$ python3 -q
>>> import numpy as np
>>> np.set_printoptions(precision=4, suppress=True, linewidth=120)
>>> basis = 20 * np.array([[-0.8, 1.0, -1.1], [-1.5, -1.0, 2.2], [0.5, 1.2, 0.2]])
>>> rng = np.random.default_rng(39269)
>>> labels = rng.integers(0, 3, 16)
>>> F = basis[labels] + rng.normal(size=(16, 3))
>>> F
array([[-18.9589,  19.7361, -21.0616],
       [  8.8233,  22.3498,   4.4668],
       [  8.7978,  26.7295,   3.2448],
       [-15.4496,  18.7255, -21.7608],
       [ 11.6726,  22.6829,   3.814 ],
       [-30.3282, -18.3749,  44.8273],
       [  8.3649,  22.299 ,   5.2847],
       [-17.3484,  21.5126, -22.6532],
       [ 11.0299,  24.4097,   4.5139],
       [  9.0496,  23.1789,   5.9164],
       [-15.7641,  20.4482, -22.3678],
       [-15.0067,  20.2364, -22.2032],
       [-16.9982,  18.1738, -21.2478],
       [  9.7605,  23.4444,   5.7305],
       [-14.7043,  18.765 , -22.2852],
       [  9.5943,  23.2302,   4.1713]])
>>> Ac = (F - F.mean(axis=0)) / F.std(axis=0)
>>> print(np.argwhere(np.abs(Ac) > 2))
[[5 1]
 [5 2]]
>>> beta = np.linalg.lstsq(np.delete(Ac, 0, axis=1), Ac[:, 0])[0]
>>> beta
array([1.1332, 0.918 ])
>>> np.abs(beta).argmax()
np.int64(0)
>>> O, evecs = np.linalg.qr(F[:, :1])[0], np.linalg.qr(F[:, 1:])[0]
>>> s = np.linalg.svd(O.T @ evecs, compute_uv=False)
>>> (s > 0.9).sum()
np.int64(0)
>>> round(float(np.linalg.norm(O @ O.T - evecs @ evecs.T, 2)), 4)
1.0
>>> np.degrees(np.arccos(s.clip(0, 1)))
array([66.8235])
>>> s
array([0.3936])
>>> data = np.load("data.npy")
>>> data
array([[ -6,   3,   3,  -5,   3,  -3,   0],
       [ -9,  -6,  -6,  -4,  -6, -15,   0],
       [ -3,   0,   0,  -2,   0,  -3,   0],
       [-19,   4,   4, -14,   4, -15,   0],
       [  9,   0,   0,   6,   0,   9,   0],
       [ 17,   4,   4,  10,   4,  21,   0],
       [  9,   6,   6,   4,   6,  15,   0]])
>>> Uu, s, Vt = np.linalg.svd(data)
>>> np.argmax(s[:-1] / (s[1:] + 1e-6)) + 1
np.int64(2)
>>> other = Uu[:, :2] @ np.diag(s[:2]) @ Vt[:2]
>>> np.linalg.matrix_rank(data, rtol=0.05)
np.int64(2)
>>> round(float(np.abs(data - other).max()), 4)
0.0
>>> np.round(np.linalg.norm(data - other) / np.linalg.norm(data), 4)
np.float64(0.0)
>>> other.round(4) + 0
array([[ -6.,   3.,   3.,  -5.,   3.,  -3.,   0.],
       [ -9.,  -6.,  -6.,  -4.,  -6., -15.,   0.],
       [ -3.,   0.,   0.,  -2.,   0.,  -3.,   0.],
       [-19.,   4.,   4., -14.,   4., -15.,   0.],
       [  9.,   0.,   0.,   6.,   0.,   9.,   0.],
       [ 17.,   4.,   4.,  10.,   4.,  21.,   0.],
       [  9.,   6.,   6.,   4.,   6.,  15.,   0.]])
>>> round(float(np.linalg.norm(data - other, 2)), 4), round(float(s[2]), 4)
(0.0, 0.0)
